In [1]: import numpy as np

In [2]: import numpy.linalg as la

In [3]: np.set_printoptions(precision=1, suppress=True, linewidth=120)

In [4]: def tidy(a):
   ...:     return np.round(a, 1) + 0
   ...: 

In [5]: M = np.load("out1.npy")

In [6]: print(tidy(M))
[[ -6.    1.4   2.    4.6]
 [  7.6  -6.7   2.    6.9]
 [  8.8  -5.1   2.    5.3]
 [ 10.8  -6.6   2.    5.9]
 [  4.3   1.8   2.    1.2]
 [  8.    0.    2.    1.5]
 [ -3.4   4.    2.    1.7]
 [  5.5   4.9   2.   -1.7]
 [  4.5  -1.4   2.    3.7]
 [  1.4 -11.2   2.   12.4]
 [  2.4   2.7   2.    1. ]]

In [7]: B = np.array([[1, -2, -3], [-3, -1, 1], [-2, 0, 1], [1, 0, 0]])

In [8]: print(la.matrix_rank(np.vstack([M, B.T])))
4

In [9]: print(tidy(np.einsum("ij->j", M)))
[ 44.  -16.1  22.   42.6]

In [10]: print(np.vstack([M, B.T]).shape)
(14, 4)

In [11]: B @ M
ValueError: matmul: Input operand 1 has a mismatch in its core dimension 0, with gufunc signature (n?,k),(k,m?)->(n?,m?) (size 11 is different from 3)


In [12]: print(tidy(np.einsum("ij,ij->i", M, M)))
[ 63.6 154.1 135.8 198.8  27.4  70.9  34.2  60.9  39.8 284.3  18. ]

In [13]: x = np.array([7, 5, 1, 4])

In [14]: h = np.maximum(M @ x, 0)

In [15]: print(tidy(np.maximum(M @ (3 * x), 0)))
[  0.  148.9 179.5 204.8 138.1 193.1  15.8 175.2 123.   16.6 109.2]

In [16]: print(tidy(h))
[ 0.  49.6 59.8 68.3 46.  64.4  5.3 58.4 41.   5.5 36.4]

In [17]: print(tidy(M * (h > 1e-9)[:, None]))
[[  0.    0.    0.    0. ]
 [  7.6  -6.7   2.    6.9]
 [  8.8  -5.1   2.    5.3]
 [ 10.8  -6.6   2.    5.9]
 [  4.3   1.8   2.    1.2]
 [  8.    0.    2.    1.5]
 [ -3.4   4.    2.    1.7]
 [  5.5   4.9   2.   -1.7]
 [  4.5  -1.4   2.    3.7]
 [  1.4 -11.2   2.   12.4]
 [  2.4   2.7   2.    1. ]]

In [18]: print(tidy(np.tanh(M @ x)))
[-1.  1.  1.  1.  1.  1.  1.  1.  1.  1.  1.]
